% python3 -q
>>> import numpy as np
>>> from numpy import linalg as LA
>>> np.set_printoptions(precision=1, suppress=True, linewidth=120)
>>> W0 = np.array([[412, -174, -43, 16, -76, -124, 42, 59],
...     [-174, 398, 7, -88, 93, 9, -70, -81],
...     [-43, 7, 277, -26, 21, 92, -97, -85],
...     [16, -88, -26, 192, 39, -6, 116, 9],
...     [-76, 93, 21, 39, 238, 136, -30, -121],
...     [-124, 9, 92, -6, 136, 343, -96, -170],
...     [42, -70, -97, 116, -30, -96, 271, 112],
...     [59, -81, -85, 9, -121, -170, 112, 261]])
>>> vals, vecs = LA.eigh(W0)
>>> LA.eigvalsh(W0 + -2 * np.eye(8))
array([ 61.7, 100.7, 107.3, 188.7, 262.8, 362.7, 449.4, 842.6])
>>> LA.eigvalsh(W0 @ W0)
array([  4057.2,  10554.4,  11957.2,  36379.1,  70134.2, 132999.5, 203768.1, 713282.2])
>>> np.round(vecs.T @ W0 @ vecs, 1) + 0
array([[ 63.7,   0. ,   0. ,   0. ,   0. ,   0. ,   0. ,   0. ],
       [  0. , 102.7,   0. ,   0. ,   0. ,   0. ,   0. ,   0. ],
       [  0. ,   0. , 109.3,   0. ,   0. ,   0. ,   0. ,   0. ],
       [  0. ,   0. ,   0. , 190.7,   0. ,   0. ,   0. ,   0. ],
       [  0. ,   0. ,   0. ,   0. , 264.8,   0. ,   0. ,   0. ],
       [  0. ,   0. ,   0. ,   0. ,   0. , 364.7,   0. ,   0. ],
       [  0. ,   0. ,   0. ,   0. ,   0. ,   0. , 451.4,   0. ],
       [  0. ,   0. ,   0. ,   0. ,   0. ,   0. ,   0. , 844.6]])
>>> np.abs(vecs[:, -1])
array([0.5, 0.4, 0.2, 0.1, 0.3, 0.4, 0.3, 0.4])
>>> np.unique(vals.round(6) + 0, return_counts=True)[1]
array([1, 1, 1, 1, 1, 1, 1, 1])
>>> np.round(vecs.T @ vecs, 1) + 0
array([[1., 0., 0., 0., 0., 0., 0., 0.],
       [0., 1., 0., 0., 0., 0., 0., 0.],
       [0., 0., 1., 0., 0., 0., 0., 0.],
       [0., 0., 0., 1., 0., 0., 0., 0.],
       [0., 0., 0., 0., 1., 0., 0., 0.],
       [0., 0., 0., 0., 0., 1., 0., 0.],
       [0., 0., 0., 0., 0., 0., 1., 0.],
       [0., 0., 0., 0., 0., 0., 0., 1.]])
>>> vals
array([ 63.7, 102.7, 109.3, 190.7, 264.8, 364.7, 451.4, 844.6])
>>> f, r1 = W0[5], W0[7]
>>> f @ r1
np.int64(-145807)
>>> pr = (f @ r1) / (f @ f) * f
>>> LA.matrix_rank(np.outer(f, r1))
np.int64(1)
>>> np.outer(f, r1)
array([[ -7316,  10044,  10540,  -1116,  15004,  21080, -13888, -32364],
       [   531,   -729,   -765,     81,  -1089,  -1530,   1008,   2349],
       [  5428,  -7452,  -7820,    828, -11132, -15640,  10304,  24012],
       [  -354,    486,    510,    -54,    726,   1020,   -672,  -1566],
       [  8024, -11016, -11560,   1224, -16456, -23120,  15232,  35496],
       [ 20237, -27783, -29155,   3087, -41503, -58310,  38416,  89523],
       [ -5664,   7776,   8160,   -864,  11616,  16320, -10752, -25056],
       [-10030,  13770,  14450,  -1530,  20570,  28900, -19040, -44370]])
>>> round(float(LA.norm(f + r1) ** 2 + LA.norm(f - r1) ** 2), 1)
679544.0
>>> r1 - pr
array([-32.2, -74.4, -17.3,   4.6, -21. ,  82.3,  41.4, 135.9])
>>> mat = np.array([[0.0, 0.0, 0.0, -3.0, 0.0, 3.0, 2.0],
...     [0.0, 0.0, 0.0, 9.0, -7.0, 0.0, 5.0],
...     [0.0, 0.0, 0.0, 1.0, 4.0, 8.0, 2.0],
...     [-3.0, 9.0, 1.0, 0.0, 0.0, 0.0, 0.0],
...     [0.0, -7.0, 4.0, 0.0, 0.0, 0.0, 0.0],
...     [3.0, 0.0, 8.0, 0.0, 0.0, 0.0, 0.0],
...     [2.0, 5.0, 2.0, 0.0, 0.0, 0.0, 0.0]])
>>> # null space of dimension 1
>>> vals, vecs = LA.eigh(mat)
>>> vec = np.array([0, 3, 0, 3, 5, 4, 2])
>>> round(float(vec @ mat @ vec / (vec @ vec)), 1), round(float(vals[0]), 1), round(float(vals[-1]), 1)
(0.2, -12.6, 12.6)
>>> np.round(LA.eigvalsh(mat[1:, 1:]), 1) + 0
array([-12.5,  -9.2,   0. ,   0. ,   9.2,  12.5])
>>> np.round(vecs * np.maximum(vals, 0) @ vecs.T, 1) + 0
array([[ 2.1, -0.5,  0.9, -1.5,  0. ,  1.5,  1. ],
       [-0.5,  6.2, -0.2,  4.5, -3.5,  0. ,  2.5],
       [ 0.9, -0.2,  4.5,  0.5,  2. ,  4. ,  1. ],
       [-1.5,  4.5,  0.5,  4.2, -1.8,  0.1,  1.3],
       [ 0. , -3.5,  2. , -1.8,  3. ,  1.4, -1.3],
       [ 1.5,  0. ,  4. ,  0.1,  1.4,  3.8,  1.3],
       [ 1. ,  2.5,  1. ,  1.3, -1.3,  1.3,  1.8]])
